% python3 -q
>>> import numpy as np
>>> np.set_printoptions(suppress=True, linewidth=140)
>>> rd = lambda a: np.round(a, 2) + 0
>>> X = np.load("sample5.npy")
>>> print(X)
[[6.02 3.   2.  ]
 [7.   1.02 1.  ]
 [6.   3.   2.02]]
>>> rng = np.random.default_rng(16)
>>> B = X + rng.integers(-2, 3, (3, 2)) @ rng.integers(-2, 3, (2, 3))
>>> B
array([[ 6.02,  3.  ,  2.  ],
       [ 7.  , -0.98, -3.  ],
       [ 4.  ,  2.  ,  4.02]])
>>> print(rd(np.linalg.svd(B - X, compute_uv=False)))
[4.76 2.52 0.  ]
>>> ev, V = np.linalg.eig(B)
>>> rd(np.sort(np.linalg.eigvals(np.linalg.inv(B))))
array([-0.35,  0.11,  0.36])
>>> rd(B @ V[:, 0] - ev[0] * V[:, 0])
array([0., 0., 0.])
>>> q = X.astype(float).copy()
>>> for j in range(3):
...     q[:, j] -= q[:, :j] @ (q[:, :j].T @ q[:, j])
...     q[:, j] /= np.linalg.norm(q[:, j])
... 
>>> rd(q.T @ X)
array([[11.01,  3.92,  2.83],
       [ 0.  ,  1.91,  1.04],
       [ 0.  ,  0.  ,  0.02]])
>>> theta = np.radians(30)
>>> r_ = np.eye(3)
>>> r_[0, 0] = r_[2, 2] = np.cos(theta)
>>> r_[0, 2], r_[2, 0] = -np.sin(theta), np.sin(theta)
>>> rd(r_)
array([[ 0.87,  0.  , -0.5 ],
       [ 0.  ,  1.  ,  0.  ],
       [ 0.5 ,  0.  ,  0.87]])
>>> B = X @ r_.T
>>> rd(np.abs(B - X).max(axis=0))
array([1.81, 0.  , 3.37])
>>> rd(np.linalg.det(r_)), rd(np.trace(r_))
(np.float64(1.0), np.float64(2.73))
>>> rd(B)
array([[4.21, 3.  , 4.74],
       [5.56, 1.02, 4.37],
       [4.19, 3.  , 4.75]])
>>> m1 = np.loadtxt("a.csv", delimiter=",")
>>> m1
array([[3., 0., 0.],
       [0., 3., 0.],
       [0., 0., 2.]])
>>> # splits into 3 blocks
>>> print((m1 != 0).astype(int))
[[1 0 0]
 [0 1 0]
 [0 0 1]]
>>> m1 @ m1
array([[9., 0., 0.],
       [0., 9., 0.],
       [0., 0., 4.]])
>>> rd(np.sort(np.linalg.eigvals(m1).real))
array([2., 3., 3.])
>>> (np.linalg.matrix_power((m1 != 0) + (m1.T != 0) + np.eye(3), 3) > 0).astype(int)
array([[1, 0, 0],
       [0, 1, 0],
       [0, 0, 1]])
>>> vec = np.array([-3, -1, 0])
>>> h1 = np.maximum(m1 @ vec, 0)
>>> h1
array([0., 0., 0.])
>>> np.maximum(m1 @ (3 * vec), 0)
array([0., 0., 0.])
>>> m1.T @ h1
array([0., 0., 0.])
>>> rd(np.linalg.svd(m1, compute_uv=False))
array([3., 3., 2.])
>>> m1 @ m1.T
array([[9., 0., 0.],
       [0., 9., 0.],
       [0., 0., 4.]])
>>> m1.T @ m1
array([[9., 0., 0.],
       [0., 9., 0.],
       [0., 0., 4.]])
>>> rd(np.linalg.norm(m1, axis=0))
array([3., 3., 2.])
>>> [int(np.linalg.matrix_rank(np.linalg.matrix_power(m1, p))) for p in range(1, 4)]
[3, 3, 3]
>>> np.prod(np.diag(m1)), rd(np.linalg.det(m1))
(np.float64(18.0), np.float64(18.0))
>>> G = m1.T @ m1
>>> (m1 @ m1.T).shape
(3, 3)
>>> np.linalg.matrix_rank(G)
np.int64(3)
>>> print(rd(np.linalg.eigvalsh(G)[::-1]))
[9. 9. 4.]
>>> np.diag(G)
array([9., 9., 4.])
>>> np.trace(G), (m1 ** 2).sum()
(np.float64(22.0), np.float64(22.0))
>>> B = np.array([[3, 0, 0, 9], [3, 2, 6, 1], [9, 7, 2, 6], [3, 7, 8, 1]])
>>> F = np.triu(B, 1)
>>> F
array([[0, 0, 0, 9],
       [0, 0, 6, 1],
       [0, 0, 0, 6],
       [0, 0, 0, 0]])
>>> # triangular, det is the product of the diagonal
>>> print(np.einsum("ij,ji->", F, F))
0
>>> rd(np.linalg.det(2 * F)), rd(np.linalg.det(F))
(np.float64(0.0), np.float64(0.0))
>>> np.einsum("ii->", F)
np.int64(0)
>>> rd(np.linalg.eigvals(F).sum().real)
np.float64(0.0)
>>> left, sv, vt = np.linalg.svd(F)
>>> rd(sv)
array([10.88,  5.96,  0.  ,  0.  ])
>>> B = left[:, :2] @ np.diag(sv[:2]) @ vt[:2]
>>> rd(B)
array([[0., 0., 0., 9.],
       [0., 0., 6., 1.],
       [0., 0., 0., 6.],
       [0., 0., 0., 0.]])
>>> rd(np.linalg.norm(F - B, 2)), sv[2]
(np.float64(0.0), np.float64(0.0))
>>> np.linalg.matrix_rank(B)
np.int64(2)
>>> print(rd(np.linalg.norm(F[1], 1)), rd(np.linalg.norm(F[1], np.inf)))
7.0 6.0
>>> F[1] @ F[2]
np.int64(6)
>>> np.linalg.norm(F, axis=1).argmax()
np.int64(0)
>>> rd(np.linalg.norm(F) ** 2 / np.linalg.norm(F, 2) ** 2)
np.float64(1.3)
>>> rd(np.linalg.norm(F[1] - F[2]))
np.float64(7.81)
